% ipython --no-banner

In [1]: import numpy as np

In [2]: np.set_printoptions(precision=2, suppress=True, linewidth=100, legacy="1.25")

In [3]: mat = np.load("test15.npy")

In [4]: mat
Out[4]: 
array([[6, 4, 8, 0, 6, 2, 1, 6, 5],
       [5, 6, 4, 8, 0, 6, 2, 1, 6],
       [6, 5, 6, 4, 8, 0, 6, 2, 1],
       [1, 6, 5, 6, 4, 8, 0, 6, 2],
       [2, 1, 6, 5, 6, 4, 8, 0, 6],
       [6, 2, 1, 6, 5, 6, 4, 8, 0],
       [0, 6, 2, 1, 6, 5, 6, 4, 8],
       [8, 0, 6, 2, 1, 6, 5, 6, 4],
       [4, 8, 0, 6, 2, 1, 6, 5, 6]])

In [5]: left, s, Vh = np.linalg.svd(mat, full_matrices=False)

In [6]: round(np.sqrt((s ** 2).sum()), 2), round(float(np.linalg.norm(mat)), 2)
Out[6]: (44.29, 44.29)

In [7]: np.round(left.T @ left, 2) + 0
Out[7]: 
array([[1., 0., 0., 0., 0., 0., 0., 0., 0.],
       [0., 1., 0., 0., 0., 0., 0., 0., 0.],
       [0., 0., 1., 0., 0., 0., 0., 0., 0.],
       [0., 0., 0., 1., 0., 0., 0., 0., 0.],
       [0., 0., 0., 0., 1., 0., 0., 0., 0.],
       [0., 0., 0., 0., 0., 1., 0., 0., 0.],
       [0., 0., 0., 0., 0., 0., 1., 0., 0.],
       [0., 0., 0., 0., 0., 0., 0., 1., 0.],
       [0., 0., 0., 0., 0., 0., 0., 0., 1.]])

In [8]: np.round(Vh @ Vh.T, 2) + 0
Out[8]: 
array([[1., 0., 0., 0., 0., 0., 0., 0., 0.],
       [0., 1., 0., 0., 0., 0., 0., 0., 0.],
       [0., 0., 1., 0., 0., 0., 0., 0., 0.],
       [0., 0., 0., 1., 0., 0., 0., 0., 0.],
       [0., 0., 0., 0., 1., 0., 0., 0., 0.],
       [0., 0., 0., 0., 0., 1., 0., 0., 0.],
       [0., 0., 0., 0., 0., 0., 1., 0., 0.],
       [0., 0., 0., 0., 0., 0., 0., 1., 0.],
       [0., 0., 0., 0., 0., 0., 0., 0., 1.]])

In [9]: np.round(left.T @ mat @ Vh.T, 2) + 0
Out[9]: 
array([[38.  ,  0.  ,  0.  ,  0.  ,  0.  ,  0.  ,  0.  ,  0.  ,  0.  ],
       [ 0.  , 11.19,  0.  ,  0.  ,  0.  ,  0.  ,  0.  ,  0.  ,  0.  ],
       [ 0.  ,  0.  , 11.19,  0.  ,  0.  ,  0.  ,  0.  ,  0.  ,  0.  ],
       [ 0.  ,  0.  ,  0.  ,  8.54,  0.  ,  0.  ,  0.  ,  0.  ,  0.  ],
       [ 0.  ,  0.  ,  0.  ,  0.  ,  8.54,  0.  ,  0.  ,  0.  ,  0.  ],
       [ 0.  ,  0.  ,  0.  ,  0.  ,  0.  ,  7.53,  0.  ,  0.  ,  0.  ],
       [ 0.  ,  0.  ,  0.  ,  0.  ,  0.  ,  0.  ,  7.53,  0.  ,  0.  ],
       [ 0.  ,  0.  ,  0.  ,  0.  ,  0.  ,  0.  ,  0.  ,  2.01,  0.  ],
       [ 0.  ,  0.  ,  0.  ,  0.  ,  0.  ,  0.  ,  0.  ,  0.  ,  2.01]])

In [10]: np.fft.fft(mat[0])
Out[10]: 
array([38.  +0.j  ,  7.31-1.83j,  0.04+2.01j, -8.5 -0.87j,  9.16+6.43j,  9.16-6.43j, -8.5 +0.87j,
        0.04-2.01j,  7.31+1.83j])

In [11]: np.sort(np.abs(np.fft.fft(mat[0]))), np.sort(np.linalg.svd(mat, compute_uv=False))
Out[11]: 
(array([ 2.01,  2.01,  7.53,  7.53,  8.54,  8.54, 11.19, 11.19, 38.  ]),
 array([ 2.01,  2.01,  7.53,  7.53,  8.54,  8.54, 11.19, 11.19, 38.  ]))

In [12]: np.allclose(mat @ mat.T, mat.T @ mat)
Out[12]: True

In [13]: O, r_ = np.linalg.qr(mat)

In [14]: np.trace(O @ O.T)
Out[14]: 9.0

In [15]: np.allclose(r_.T @ r_, mat.T @ mat)
Out[15]: True

In [16]: np.linalg.svd(mat, compute_uv=False)
Out[16]: array([38.  , 11.19, 11.19,  8.54,  8.54,  7.53,  7.53,  2.01,  2.01])

In [17]: mat - mat[0]
Out[17]: 
array([[ 0,  0,  0,  0,  0,  0,  0,  0,  0],
       [-1,  2, -4,  8, -6,  4,  1, -5,  1],
       [ 0,  1, -2,  4,  2, -2,  5, -4, -4],
       [-5,  2, -3,  6, -2,  6, -1,  0, -3],
       [-4, -3, -2,  5,  0,  2,  7, -6,  1],
       [ 0, -2, -7,  6, -1,  4,  3,  2, -5],
       [-6,  2, -6,  1,  0,  3,  5, -2,  3],
       [ 2, -4, -2,  2, -5,  4,  4,  0, -1],
       [-2,  4, -8,  6, -4, -1,  5, -1,  1]])

In [18]: round(float(np.linalg.norm(mat)), 2)
Out[18]: 44.29

In [19]: np.abs(mat).max()
Out[19]: 8

In [20]: np.linalg.matrix_rank(mat)
Out[20]: 9

In [21]: mat.shape
Out[21]: (9, 9)

In [22]: np.count_nonzero(mat)
Out[22]: 72

In [23]: np.unravel_index(np.abs(mat).argmax(), mat.shape)
Out[23]: (0, 2)

In [24]: E = np.load("run17.npy")

In [25]: E
Out[25]: 
array([[0, 0, 0, 0, 0, 0, 1, 1],
       [0, 0, 0, 0, 0, 0, 1, 1],
       [0, 0, 0, 0, 1, 1, 0, 0],
       [0, 0, 0, 0, 1, 1, 0, 0],
       [0, 0, 1, 1, 0, 1, 0, 0],
       [0, 0, 1, 1, 1, 0, 0, 0],
       [1, 1, 0, 0, 0, 0, 0, 1],
       [1, 1, 0, 0, 0, 0, 1, 0]])

In [26]: # 2 groups of indices that never mix

In [27]: E @ E
Out[27]: 
array([[2, 2, 0, 0, 0, 0, 1, 1],
       [2, 2, 0, 0, 0, 0, 1, 1],
       [0, 0, 2, 2, 1, 1, 0, 0],
       [0, 0, 2, 2, 1, 1, 0, 0],
       [0, 0, 1, 1, 3, 2, 0, 0],
       [0, 0, 1, 1, 2, 3, 0, 0],
       [1, 1, 0, 0, 0, 0, 3, 2],
       [1, 1, 0, 0, 0, 0, 2, 3]])

In [28]: (E != 0).astype(int)
Out[28]: 
array([[0, 0, 0, 0, 0, 0, 1, 1],
       [0, 0, 0, 0, 0, 0, 1, 1],
       [0, 0, 0, 0, 1, 1, 0, 0],
       [0, 0, 0, 0, 1, 1, 0, 0],
       [0, 0, 1, 1, 0, 1, 0, 0],
       [0, 0, 1, 1, 1, 0, 0, 0],
       [1, 1, 0, 0, 0, 0, 0, 1],
       [1, 1, 0, 0, 0, 0, 1, 0]])

In [29]: np.flatnonzero(np.linalg.matrix_power((E != 0) + (E.T != 0) + np.eye(8), 8)[5])
Out[29]: array([2, 3, 4, 5])

In [30]: (np.linalg.matrix_power((E != 0) + (E.T != 0) + np.eye(8), 8) > 0).astype(int)
Out[30]: 
array([[1, 1, 0, 0, 0, 0, 1, 1],
       [1, 1, 0, 0, 0, 0, 1, 1],
       [0, 0, 1, 1, 1, 1, 0, 0],
       [0, 0, 1, 1, 1, 1, 0, 0],
       [0, 0, 1, 1, 1, 1, 0, 0],
       [0, 0, 1, 1, 1, 1, 0, 0],
       [1, 1, 0, 0, 0, 0, 1, 1],
       [1, 1, 0, 0, 0, 0, 1, 1]])

In [31]: np.allclose(E[:-1].T @ np.linalg.lstsq(E[:-1].T, E[-1])[0], E[-1])
Out[31]: False

In [32]: round(np.trace(np.linalg.pinv(E) @ E), 2)
Out[32]: 6.0

In [33]: np.abs(np.diag(np.linalg.qr(E)[1])) > 1e-9
Out[33]: array([ True, False,  True, False,  True,  True,  True,  True])

In [34]: np.linalg.lstsq(E[:-1].T, E[-1])[2]
Out[34]: 5

In [35]: evals, vecs = np.linalg.eigh(E)

In [36]: np.round(np.linalg.svd(E, compute_uv=False), 2) + 0
Out[36]: array([2.56, 2.56, 1.56, 1.56, 1.  , 1.  , 0.  , 0.  ])

In [37]: np.round(vecs @ np.diag(evals) @ vecs.T, 2) + 0
Out[37]: 
array([[0., 0., 0., 0., 0., 0., 1., 1.],
       [0., 0., 0., 0., 0., 0., 1., 1.],
       [0., 0., 0., 0., 1., 1., 0., 0.],
       [0., 0., 0., 0., 1., 1., 0., 0.],
       [0., 0., 1., 1., 0., 1., 0., 0.],
       [0., 0., 1., 1., 1., 0., 0., 0.],
       [1., 1., 0., 0., 0., 0., 0., 1.],
       [1., 1., 0., 0., 0., 0., 1., 0.]])

In [38]: np.unique(evals.round(6) + 0, return_counts=True)[1]
Out[38]: array([2, 2, 2, 2])

In [39]: np.round(vecs.T @ E @ vecs, 2) + 0
Out[39]: 
array([[-1.56,  0.  ,  0.  ,  0.  ,  0.  ,  0.  ,  0.  ,  0.  ],
       [ 0.  , -1.56,  0.  ,  0.  ,  0.  ,  0.  ,  0.  ,  0.  ],
       [ 0.  ,  0.  , -1.  ,  0.  ,  0.  ,  0.  ,  0.  ,  0.  ],
       [ 0.  ,  0.  ,  0.  , -1.  ,  0.  ,  0.  ,  0.  ,  0.  ],
       [ 0.  ,  0.  ,  0.  ,  0.  ,  0.  ,  0.  ,  0.  ,  0.  ],
       [ 0.  ,  0.  ,  0.  ,  0.  ,  0.  ,  0.  ,  0.  ,  0.  ],
       [ 0.  ,  0.  ,  0.  ,  0.  ,  0.  ,  0.  ,  2.56,  0.  ],
       [ 0.  ,  0.  ,  0.  ,  0.  ,  0.  ,  0.  ,  0.  ,  2.56]])

In [40]: np.round(np.linalg.eigvalsh(E @ E), 2) + 0
Out[40]: array([0.  , 0.  , 1.  , 1.  , 2.44, 2.44, 6.56, 6.56])

In [41]: evals.round(2) + 0
Out[41]: array([-1.56, -1.56, -1.  , -1.  ,  0.  ,  0.  ,  2.56,  2.56])

In [42]: r = np.linalg.matrix_rank(E)

In [43]: r
Out[43]: 6

In [44]: null = np.linalg.svd(E)[2][r:].T

In [45]: np.linalg.matrix_rank(E.T @ E), np.linalg.matrix_rank(E @ E.T)
Out[45]: (6, 6)

In [46]: [int(np.linalg.matrix_rank(E[:, :j + 1])) for j in range(8)]
Out[46]: [1, 1, 2, 2, 3, 4, 5, 6]

In [47]: null.shape
Out[47]: (8, 2)

In [48]: np.round(E @ null, 2) + 0
Out[48]: 
array([[0., 0.],
       [0., 0.],
       [0., 0.],
       [0., 0.],
       [0., 0.],
       [0., 0.],
       [0., 0.],
       [0., 0.]])

In [49]: np.all(np.linalg.eigvalsh(E) > 0)
Out[49]: False

In [50]: np.round(np.linalg.eigvalsh(E).min(), 2)
Out[50]: -1.56

In [51]: [round(float(np.linalg.det(E[:i, :i])), 2) + 0 for i in range(1, 9)]
Out[51]: [0.0, 0.0, 0.0, 0.0, 0.0, 0.0, 0.0, 0.0]

In [52]: A = np.load("w.npy")

In [53]: A
Out[53]: 
array([[-0.52,  0.18, -0.71,  0.18,  0.4 ],
       [ 0.  , -0.85,  0.04, -0.11,  0.51],
       [-0.17, -0.4 , -0.08,  0.73, -0.51],
       [-0.81, -0.11,  0.29, -0.42, -0.28],
       [ 0.23, -0.26, -0.63, -0.5 , -0.48]])

In [54]: x0 = np.array([-2, 0, -2, 3, -6])

In [55]: target = A @ x0

In [56]: c, lr = np.zeros(5), 1 / np.linalg.norm(A, 2) ** 2

In [57]: for i in range(40):
    ...:     c -= lr * A.T @ (A @ c - target)
    ...:     if i % 10 == 0: print(i, round(np.linalg.norm(A @ c - target), 2))
    ...: 
0 0.0
10 0.0
20 0.0
30 0.0

In [58]: c.round(2) + 0
Out[58]: array([-2.,  0., -2.,  3., -6.])

In [59]: other = A / np.sqrt((A ** 2).mean(axis=1, keepdims=True))

In [60]: np.linalg.matrix_rank(A - A.mean(axis=1, keepdims=True))
Out[60]: 4

In [61]: other[4]
Out[61]: array([ 0.51, -0.58, -1.41, -1.11, -1.08])

In [62]: np.linalg.matrix_rank(other) == np.linalg.matrix_rank(A)
Out[62]: True

In [63]: np.linalg.norm(A, axis=0)
Out[63]: array([1., 1., 1., 1., 1.])

In [64]: np.round(A @ A.T, 2) + 0
Out[64]: 
array([[1., 0., 0., 0., 0.],
       [0., 1., 0., 0., 0.],
       [0., 0., 1., 0., 0.],
       [0., 0., 0., 1., 0.],
       [0., 0., 0., 0., 1.]])

In [65]: np.round(A.T @ A, 2) + 0
Out[65]: 
array([[1., 0., 0., 0., 0.],
       [0., 1., 0., 0., 0.],
       [0., 0., 1., 0., 0.],
       [0., 0., 0., 1., 0.],
       [0., 0., 0., 0., 1.]])

In [66]: hat = np.triu(np.array([[3, 2, 0, -1, -2],
    ...:     [2, 2, -3, 0, -3],
    ...:     [-1, 1, -1, 0, -3],
    ...:     [2, 3, 0, -3, 1],
    ...:     [1, -2, 1, -2, 0]]), 1) + np.eye(5)

In [67]: other = hat @ A @ np.linalg.inv(hat)

In [68]: round(float(np.trace(other)), 2), np.round(np.trace(A), 2)
Out[68]: (-2.35, -2.35)

In [69]: np.linalg.matrix_rank(other)
Out[69]: 5

In [70]: other = np.linalg.inv(A)

In [71]: np.allclose(other, A.T)
Out[71]: True

In [72]: np.round(np.linalg.inv(other), 2) + 0
Out[72]: 
array([[-0.52,  0.18, -0.71,  0.18,  0.4 ],
       [ 0.  , -0.85,  0.04, -0.11,  0.51],
       [-0.17, -0.4 , -0.08,  0.73, -0.51],
       [-0.81, -0.11,  0.29, -0.42, -0.28],
       [ 0.23, -0.26, -0.63, -0.5 , -0.48]])

In [73]: round(float(np.linalg.det(A) * np.linalg.det(other)), 2)
Out[73]: 1.0

In [74]: round(float(np.linalg.cond(A)), 2)
Out[74]: 1.0

In [75]: np.round(A @ other, 2) + 0
Out[75]: 
array([[1., 0., 0., 0., 0.],
       [0., 1., 0., 0., 0.],
       [0., 0., 1., 0., 0.],
       [0., 0., 0., 1., 0.],
       [0., 0., 0., 0., 1.]])
